In [1]: import numpy as np

In [2]: from numpy import linalg as LA

In [3]: np.set_printoptions(precision=1, suppress=True, linewidth=100)

In [4]: def rnd(a):
   ...:     return np.round(a, 1) + 0
   ...: 

In [5]: mat = np.load("mat.npy")

In [6]: mat
Out[6]: 
array([[  5.8,  -6.7, -17.2,  -5. ],
       [ -1.3, -35.1, -29.9, -20. ],
       [  8.6, -12.3, -18.3, -11.8],
       [  2.3, -29.1, -18.4, -18. ],
       [ 15.5,   4.2,   5.2,  -1. ],
       [  2.3,  -2.9,  -0.7,  -2.3],
       [ -8.7, -13.2,  27. ,  20.3],
       [  9. , -26.2,  27. ,  -3.8],
       [ -9.1, -10.6, -44.7, -12. ],
       [ -5.1,  -4.2,  22.3,   6.6],
       [ -2.6,  29.1,  19.5,   9. ],
       [  4.4, -16.3,   5.9,  -5.7],
       [ -4. ,  -9. , -21.2,   5.4],
       [  6.8,   1.8,  10.3, -11.9],
       [-24.8,   1.6,   3.1,  24.3],
       [ -4.9,  19.5,  18. ,  16.7],
       [ 11.4, -15.7, -20.1, -22.8],
       [ -4.7, -27.6,   1.1,  -6.7],
       [ -2.1,   9.3, -11.1,  -4.9],
       [ -7. ,   3.3, -14.4,  -5.6],
       [  2.1,  -6.8, -12.9,  -6.5],
       [-25.9,  29.7,  33.2,  16.4],
       [  4.8,  -0.9,  10.1,   2.5],
       [-13.4,  18. ,  -8.9,   8.8],
       [-13.3,   6. ,   0.1,   9.7],
       [  4.5,   0.6,   3.8,   6.1],
       [ -2.5,   0.9,  32.9,  -1.3],
       [ -8. ,   1.8,  18. ,   3.6],
       [  5.1,   1.4,   0.8,  -9.8],
       [ -3.2,   8.4,   9.9,   4.5],
       [-10.4,  -2.5,   6.2,  13.8],
       [-12.3,  -8.8,  14.3,   4.4],
       [  2.3, -12. ,  -3.8,  -2.6],
       [ -4.3, -10.8, -26.2, -14.3]])

In [7]: labels = mat[:, 0] > np.median(mat[:, 0])

In [8]: u = mat[labels].mean(axis=0) - mat[~labels].mean(axis=0)

In [9]: print(labels.astype(int))
[1 1 1 1 1 1 0 1 0 0 0 1 0 1 0 0 1 0 1 0 1 0 1 0 0 1 1 0 1 0 0 0 1 0]

In [10]: rnd(u)
Out[10]: array([ 14.2, -10.4,  -5.5, -13.2])

In [11]: u = np.array([3, -2, 5, 4, 1, 3, 0])

In [12]: J = 3 * np.eye(7) + np.outer(u, u)

In [13]: J
Out[13]: 
array([[ 12.,  -6.,  15.,  12.,   3.,   9.,   0.],
       [ -6.,   7., -10.,  -8.,  -2.,  -6.,   0.],
       [ 15., -10.,  28.,  20.,   5.,  15.,   0.],
       [ 12.,  -8.,  20.,  19.,   4.,  12.,   0.],
       [  3.,  -2.,   5.,   4.,   4.,   3.,   0.],
       [  9.,  -6.,  15.,  12.,   3.,  12.,   0.],
       [  0.,   0.,   0.,   0.,   0.,   0.,   3.]])

In [14]: evals, evecs = LA.eigh(J)

In [15]: print(rnd(evecs.T @ J @ evecs))
[[ 3.  0.  0.  0.  0.  0.  0.]
 [ 0.  3.  0.  0.  0.  0.  0.]
 [ 0.  0.  3.  0.  0.  0.  0.]
 [ 0.  0.  0.  3.  0.  0.  0.]
 [ 0.  0.  0.  0.  3.  0.  0.]
 [ 0.  0.  0.  0.  0.  3.  0.]
 [ 0.  0.  0.  0.  0.  0. 67.]]

In [16]: rnd(evals)
Out[16]: array([ 3.,  3.,  3.,  3.,  3.,  3., 67.])

In [17]: (evals > 1e-8).sum(), (evals < -1e-8).sum()
Out[17]: (np.int64(7), np.int64(0))

In [18]: print(rnd(LA.eigvalsh(J + 2 * np.eye(7))))
[ 5.  5.  5.  5.  5.  5. 69.]

In [19]: rnd(evecs.T @ evecs)
Out[19]: 
array([[1., 0., 0., 0., 0., 0., 0.],
       [0., 1., 0., 0., 0., 0., 0.],
       [0., 0., 1., 0., 0., 0., 0.],
       [0., 0., 0., 1., 0., 0., 0.],
       [0., 0., 0., 0., 1., 0., 0.],
       [0., 0., 0., 0., 0., 1., 0.],
       [0., 0., 0., 0., 0., 0., 1.]])

In [20]: print(np.unique(evals.round(6) + 0, return_counts=True)[1])
[6 1]

In [21]: print(np.abs(evecs[:, -1]).round(6).argmax())
2

In [22]: rnd(LA.eigvalsh(J @ J))
Out[22]: array([   9.,    9.,    9.,    9.,    9.,    9., 4489.])

In [23]: print(rnd(evals.sum()), np.trace(J))
85.0 85.0
